$ python -q
>>> import numpy as np
>>> import numpy.linalg as la
>>> np.set_printoptions(precision=2, suppress=True, linewidth=200)
>>> rd = lambda a: np.round(a, 2) + 0
>>> A = np.load("w.npy")
>>> A
array([[-0.6,  0.8,  1.1, -1.2,  1. ],
       [ 0.6,  0.1, -0.8, -0.2,  1.8],
       [ 0.1,  1.2,  0.3,  0.2,  0.4],
       [-1.2,  1.7,  0.6,  0.5,  1.5],
       [-0.9,  0.4, -1.5, -0.5, -1. ],
       [-0.6, -0.2, -0.7,  1. , -0.4],
       [-0.6,  1. , -1. ,  0. , -0.1],
       [ 1.6,  0.6, -0.9,  0.4, -0.3],
       [-0.9, -1.2,  0.7, -2. , -0.5],
       [ 0.5,  1.5,  0.3, -0.2,  0.4],
       [ 0.6,  0.2, -1.3, -1. , -0.7],
       [ 5.1,  3.6, -2.7, -0.6,  3.9],
       [-1.3,  0.4, -1.4,  0.1, -0.6],
       [-1.2,  1. , -0.5, -0.2, -1.1],
       [-0.2, -1.7,  1. ,  0.4, -1.2],
       [-0.2,  0. ,  0.7,  0.7,  0.5],
       [ 0.2,  0.2,  1. ,  1.1,  1.4],
       [ 0.3, -1.9,  0.5, -0.4,  0.4],
       [-1.5,  2.6,  1.3, -0.1,  0.2],
       [ 0.1,  0.3,  1.5,  0. ,  0. ],
       [ 1.7, -0.7,  0.2,  1.3,  0.1],
       [ 1.1,  0.9,  1.7,  0.4, -0.8],
       [-0.7,  0.5, -0.1,  0.4,  0.4],
       [ 1.9, -1.3,  1. , -0.1, -1. ],
       [ 0.3,  0.2, -2.1, -0.4, -0.7],
       [ 0.3, -0.1, -0.8, -0.1, -0.3],
       [ 1.5,  0.8, -2. , -0.3,  1. ],
       [ 1.4, -0.7,  0.6, -1.9,  0.2],
       [ 1. ,  1.1, -0.1, -0.4, -0.9]])
>>> r0, g = A[6], A[7]
>>> rd(r0 @ g)
np.float64(0.57)
>>> p = (r0 @ g) / (r0 @ r0) * r0
>>> rd(p)
array([-0.14,  0.24, -0.24,  0.  , -0.02])
>>> (g - p) @ r0
np.float64(0.0)
>>> print(rd(g - p))
[ 1.74  0.36 -0.66  0.4  -0.28]
>>> la.matrix_rank(np.outer(r0, g))
np.int64(1)
>>> rd(np.outer(r0, g))
array([[-0.96, -0.36,  0.54, -0.24,  0.18],
       [ 1.6 ,  0.6 , -0.9 ,  0.4 , -0.3 ],
       [-1.6 , -0.6 ,  0.9 , -0.4 ,  0.3 ],
       [ 0.  ,  0.  ,  0.  ,  0.  ,  0.  ],
       [-0.16, -0.06,  0.09, -0.04,  0.03]])
>>> data = np.loadtxt("layer2.csv", delimiter=",")
>>> print(data)
[[ 0.  0.  0.  0. -2.  0.]
 [ 0.  0.  0.  0.  0.  0.]
 [ 0. -2.  0.  0.  0. -1.]
 [ 0.  0.  0.  0.  0.  0.]
 [ 0.  0.  0.  0.  0.  0.]]
>>> x0 = np.array([-2, 3, -2, 3, -3, 2])
>>> h1 = np.maximum(data @ x0, 0)
>>> np.maximum(data @ (3 * x0), 0)
array([18.,  0.,  0.,  0.,  0.])
>>> np.maximum(data @ x0, 0) - np.maximum(-data @ x0, 0)
array([ 6.,  0., -8.,  0.,  0.])
